% ipython --no-banner

In [1]: import numpy as np

In [2]: from numpy import linalg as LA

In [3]: np.set_printoptions(precision=3, suppress=True, linewidth=200)

In [4]: data = np.load("out2.npy")

In [5]: print(data)
[[-1  0]
 [ 1  2]
 [ 3  4]]

In [6]: out = np.c_[data[:, :1] @ np.array([[3]]), np.array([0, 1, 0])]

In [7]: print(out)
[[-3  0]
 [ 3  1]
 [ 9  0]]

In [8]: print(np.round(LA.lstsq(data, out[:, 0])[0], 3) + 0)
[3. 0.]

In [9]: print(LA.matrix_rank(np.c_[data, out]))
3

In [10]: print(LA.norm(LA.qr(data)[0].T @ out, axis=0) ** 2 / ((out ** 2).sum(axis=0) + 1e-12))
[1.    0.333]

In [11]: out = data / np.sqrt((data ** 2).mean(axis=1, keepdims=True))

In [12]: print(LA.matrix_rank(data - data.mean(axis=1, keepdims=True)))
1

In [13]: print(data - data.mean(axis=1, keepdims=True))
[[-0.5  0.5]
 [-0.5  0.5]
 [-0.5  0.5]]

In [14]: print(LA.matrix_rank(out) == LA.matrix_rank(data))
True

In [15]: print(out[2])
[0.849 1.131]

In [16]: rng = np.random.default_rng(2073)

In [17]: out = data + rng.integers(-2, 3, (3, 1)) @ rng.integers(-2, 3, (1, 2))

In [18]: print(out)
[[-3  1]
 [ 5  0]
 [ 3  4]]

In [19]: print(np.round(LA.svd(out - data, compute_uv=False), 3) + 0)
[5. 0.]

In [20]: print(out - out[0])
[[ 0  0]
 [ 8 -1]
 [ 6  3]]

In [21]: print(np.count_nonzero(out))
5

In [22]: print(np.abs(out).max())
5

In [23]: print(LA.matrix_rank(out))
2

In [24]: print(out.sum(axis=1))
[-2  5  7]

In [25]: print(np.diff(out, axis=0))
[[ 8 -1]
 [-2  4]]

In [26]: print(out.sum(axis=0))
[5 5]

In [27]: J = np.loadtxt("dump.csv", delimiter=",")

In [28]: print(J)
[[ 8. 10. 12.  6.  8.  0.]
 [10. 13. 15.  9.  9.  0.]
 [12. 15. 18.  9. 12.  0.]
 [ 6.  9.  9.  9.  3.  0.]
 [ 8.  9. 12.  3. 10.  0.]
 [ 0.  0.  0.  0.  0.  0.]]

In [29]: idx = rng.permutation(6)

In [30]: print(idx)
[0 1 2 4 5 3]

In [31]: out = J[idx][:, idx]

In [32]: print(np.allclose(out, J))
False

In [33]: print(np.round(np.sort(np.abs(LA.eigvals(out))), 3) + 0)
[ 0.     0.     0.     0.     6.796 51.204]

In [34]: arr = np.load("mat.npy")

In [35]: print(arr)
[[ 2.899  2.98   2.197 -0.339 -2.875 -0.024]
 [-2.387 -3.093 -2.029  1.431  4.527 -0.287]
 [ 1.361 -5.16  -1.497 -1.867  2.044 -0.328]
 [-3.19  -1.829  0.972  0.267  2.425  1.184]]

In [36]: out = arr / LA.norm(arr, axis=1, keepdims=True)

In [37]: cov = out @ out.T

In [38]: print(np.argwhere(np.triu(np.abs(cov) > 0.95, 1)))
[[0 1]]

In [39]: print((np.abs(cov) > 0.9).astype(int))
[[1 1 0 0]
 [1 1 0 0]
 [0 0 1 0]
 [0 0 0 1]]

In [40]: print(cov[2])
[-0.583  0.558  1.     0.266]

In [41]: print(round(np.degrees(np.arccos(np.clip(cov[2, 1], -1, 1))), 3))
56.104

In [42]: print(cov)
[[ 1.    -0.952 -0.583 -0.762]
 [-0.952  1.     0.558  0.737]
 [-0.583  0.558  1.     0.266]
 [-0.762  0.737  0.266  1.   ]]

In [43]: x0 = np.array([-1, 4, 3, 4, -1, -6])

In [44]: a = np.maximum(arr @ x0, 0)

In [45]: print(np.tanh(arr @ x0))
[ 1. -1. -1. -1.]

In [46]: print(np.maximum(arr @ x0, 0) - np.maximum(-arr @ x0, 0))
[ 17.275 -13.153 -34.036  -9.671]

In [47]: f = np.array([2, 2])

In [48]: print(np.convolve(arr[0], f))
[ 5.798 11.758 10.354  3.716 -6.428 -5.798 -0.048]

In [49]: print(np.polyval(f, arr[0]))
[ 7.798  7.96   6.394  1.322 -3.75   1.952]

In [50]: print(np.cross(arr[0, :3], arr[1, :3]))
[ 0.749  0.638 -1.853]

In [51]: print(np.correlate(arr[0], arr[1], "full"))
[ -0.832  12.269  17.008   8.425 -12.579 -34.088 -17.444   1.603   9.75    6.937   0.057]

In [52]: idx = rng.permutation(2)

In [53]: out = data[:, idx] * rng.choice([-1, 1], 2)

In [54]: print(out)
[[ 1  0]
 [-1  2]
 [-3  4]]

In [55]: Uu, _, vt = LA.svd(data.T @ out)

In [56]: print(idx)
[0 1]

In [57]: out = np.array([[-2, 4, 3, 4, 0],
    ...:     [-4, 0, -5, -2, -1],
    ...:     [-3, 3, -5, -4, -1],
    ...:     [4, 0, -4, 5, 1],
    ...:     [-1, 2, 5, -2, -2]])

In [58]: mat = out + out.T

In [59]: print(mat)
[[ -4   0   0   8  -1]
 [  0   0  -2  -2   1]
 [  0  -2 -10  -8   4]
 [  8  -2  -8  10  -1]
 [ -1   1   4  -1  -4]]

In [60]: print(round(LA.eigvals(mat).sum().real, 3))
-8.0

In [61]: print(round(LA.det(mat.T), 3))
-1728.0

In [62]: print(np.poly(mat))
[    1.     8.  -239. -2198. -3628.  1728.]

In [63]: print(np.einsum("ii->", mat))
-8

In [64]: print(LA.eigvals(mat))
[ 16.122 -15.276  -6.347  -2.883   0.384]

In [65]: print(round(float(LA.det(mat[::-1])), 3))
-1728.0

In [66]: out = mat ** -1
---------------------------------------------------------------------------
ValueError                                Traceback (most recent call last)
Cell In[66], line 1
----> 1 out = mat ** -1

ValueError: Integers to negative integer powers are not allowed.

In [67]: out = LA.inv(mat)

In [68]: print(round(LA.slogdet(mat)[0], 3))
-1.0

In [69]: print(np.allclose(out, mat.T))
False

In [70]: F = np.array([[1, -1], [1, 0], [1, 1]])

In [71]: Q, r_ = LA.qr(F)

In [72]: print(r_)
[[-1.732  0.   ]
 [ 0.    -1.414]]

In [73]: print(np.trace(Q @ Q.T))
2.0

In [74]: print(np.allclose(r_.T @ r_, F.T @ F))
True

In [75]: print(np.abs(np.diag(r_)))
[1.732 1.414]

In [76]: out = F / LA.norm(F, axis=1, keepdims=True)

In [77]: cov = out @ out.T

In [78]: print(cov[1])
[0.707 1.    0.707]

In [79]: print(LA.norm(out, axis=1))
[1. 1. 1.]

In [80]: print(np.argwhere(np.triu(np.abs(cov) > 0.95, 1)))
[]

In [81]: print((cov - 2 * np.eye(3)).round(6).argmax(axis=1))
[1 0 1]

In [82]: Q, V = LA.qr(F[:, :1])[0], LA.qr(F[:, 1:])[0]

In [83]: sig = LA.svd(Q.T @ V, compute_uv=False)

In [84]: print(sig.round(3) + 0)
[0.]

In [85]: print(round(LA.norm(Q @ Q.T - V @ V.T, 2), 3))
1.0

In [86]: print(np.degrees(np.arccos(sig.clip(0, 1))))
[90.]

In [87]: A = np.load("layer9.npy")

In [88]: print(A)
[[  0.736   2.798  -5.599   6.05 ]
 [ -2.437  -8.099   3.755  -7.212]
 [ 12.778   5.829   6.93    0.47 ]
 [  3.98    6.785   7.287  -0.63 ]
 [  9.292  -4.534  -0.674  -5.466]
 [-11.862  -3.724   0.256  11.657]
 [  3.942   8.469   5.842  -7.822]
 [ 19.174   6.259  -8.146   2.542]
 [ 12.096   3.72   -5.313  11.374]
 [-18.839  -6.06    0.796  -3.094]
 [ -4.696   0.465   3.189  -1.434]
 [ 14.951   9.74    4.021   2.118]
 [ 13.283   6.647  -7.144  16.82 ]
 [ -2.739   0.435  10.439  -7.252]
 [ -3.934  -0.499  -4.522   3.757]
 [ -8.477  -4.012  -5.164   9.995]]

In [89]: dist = LA.norm(A[:, None] - A[None], axis=-1)

In [90]: print(np.flatnonzero(dist[5] < dist.mean() / 2))
[ 5 15]

In [91]: print(dist.shape)
(16, 16)

In [92]: print(LA.matrix_rank(dist ** 2))
6

In [93]: print(dist.mean(axis=1).argmax())
9

In [94]: print((dist + 1e9 * np.eye(16)).round(6).argmin(axis=1))
[14 10 11  6  1 15  3  8 12 10 14  2  8 10  0  5]

In [95]: print(dist[:5, :5])
[[ 0.    19.804 18.502 15.398 16.847]
 [19.804  0.    22.239 17.847 13.151]
 [18.502 22.239  0.     8.925 14.581]
 [15.398 17.847  8.925  0.    15.592]
 [16.847 13.151 14.581 15.592  0.   ]]

In [96]: t = np.radians(90)

In [97]: r_ = np.eye(4)

In [98]: r_[2, 2] = r_[3, 3] = np.cos(t)

In [99]: r_[2, 3], r_[3, 2] = -np.sin(t), np.sin(t)

In [100]: print(r_.round(3) + 0)
[[ 1.  0.  0.  0.]
 [ 0.  1.  0.  0.]
 [ 0.  0.  0. -1.]
 [ 0.  0.  1.  0.]]

In [101]: out = A @ r_.T

In [102]: print(LA.svd(A, compute_uv=False), LA.svd(out, compute_uv=False))
[46.964 33.481 17.67  10.379] [46.964 33.481 17.67  10.379]

In [103]: print(np.allclose(LA.norm(A, axis=1), LA.norm(out, axis=1)))
True

In [104]: print(np.abs(out - A).max(axis=0))
[ 0.     0.    11.913 23.964]

In [105]: print(out)
[[  0.736   2.798  -6.05   -5.599]
 [ -2.437  -8.099   7.212   3.755]
 [ 12.778   5.829  -0.47    6.93 ]
 [  3.98    6.785   0.63    7.287]
 [  9.292  -4.534   5.466  -0.674]
 [-11.862  -3.724 -11.657   0.256]
 [  3.942   8.469   7.822   5.842]
 [ 19.174   6.259  -2.542  -8.146]
 [ 12.096   3.72  -11.374  -5.313]
 [-18.839  -6.06    3.094   0.796]
 [ -4.696   0.465   1.434   3.189]
 [ 14.951   9.74   -2.118   4.021]
 [ 13.283   6.647 -16.82   -7.144]
 [ -2.739   0.435   7.252  10.439]
 [ -3.934  -0.499  -3.757  -4.522]
 [ -8.477  -4.012  -9.995  -5.164]]

In [106]: print(round(float(LA.det(r_)), 3), np.trace(r_))
1.0 2.0

In [107]: cen = (out - out.mean(axis=0)) / out.std(axis=0)

In [108]: print(np.argwhere(np.abs(cen) > 2))
[[ 9  0]
 [12  2]]

In [109]: beta = LA.lstsq(np.delete(cen, 1, axis=1), cen[:, 1])[0]

In [110]: print(beta)
[ 0.741 -0.376  0.443]

In [111]: w, V = LA.eigh(J)

In [112]: x0 = np.array([-5, 5, 0, 5, 3, 4])

In [113]: print(np.abs(J).sum(axis=1).max(), np.round(np.abs(w).max(), 3))
66.0 51.204

In [114]: print(V * np.abs(w) @ V.T)
[[ 8. 10. 12.  6.  8.  0.]
 [10. 13. 15.  9.  9.  0.]
 [12. 15. 18.  9. 12.  0.]
 [ 6.  9.  9.  9.  3.  0.]
 [ 8.  9. 12.  3. 10.  0.]
 [ 0.  0.  0.  0.  0.  0.]]

In [115]: feats = np.loadtxt("case11.csv", delimiter=",")

In [116]: print(feats)
[[-1.952 -0.018  0.149 -0.117 -0.239 -0.049]
 [-0.018 -1.076  0.595 -0.746  0.681  0.026]
 [ 0.149  0.595 -1.075 -0.903 -0.34  -0.069]
 [-0.117 -0.746 -0.903 -0.88  -0.05   0.701]
 [-0.239  0.681 -0.34  -0.05  -0.318 -0.233]
 [-0.049  0.026 -0.069  0.701 -0.233  0.301]]

In [117]: Uu, sig, vt = LA.svd(feats)

In [118]: V = vt[:(sig > 1e-8).sum()]

In [119]: x0 = feats[0] + 5 * feats[2] + rng.integers(2) * np.eye(6)[1]

In [120]: print(x0)
[-1.208  3.956 -5.226 -4.634 -1.939 -0.392]

In [121]: print(round(LA.norm(x0 - V.T @ V @ x0), 3))
0.521

In [122]: print(LA.matrix_rank(np.vstack([feats, x0])))
5

In [123]: print(np.argsort(-LA.norm(feats, axis=0).round(6), kind="stable")[:3])
[0 3 1]

In [124]: print(LA.cond(feats) > 100)
True

In [125]: hat = A @ LA.solve(A.T @ A, A.T)

In [126]: print(hat @ A[:, 2])
[-5.599  3.755  6.93   7.287 -0.674  0.256  5.842 -8.146 -5.313  0.796  3.189  4.021 -7.144 10.439 -4.522 -5.164]

In [127]: print(LA.matrix_rank(np.eye(16) - hat))
12

In [128]: print(np.trace(hat))
4.0

In [129]: X = np.loadtxt("x.csv", delimiter=",")

In [130]: print(X)
[[-5.  3.  2.]
 [ 4. -2.  1.]
 [-5.  3.  2.]]

In [131]: print(np.round(np.trace(LA.pinv(X) @ X), 3))
2.0

In [132]: print(X @ LA.pinv(X) @ X)
[[-5.  3.  2.]
 [ 4. -2.  1.]
 [-5.  3.  2.]]

In [133]: try:
     ...:     LA.inv(X)
     ...: except LA.LinAlgError as e:
     ...:     print(e)
     ...: 
Singular matrix

In [134]: print(np.allclose(X[:-1].T @ LA.lstsq(X[:-1].T, X[-1])[0], X[-1]))
True

In [135]: print(np.abs(np.diag(LA.qr(X)[1])) > 1e-9)
[ True  True False]
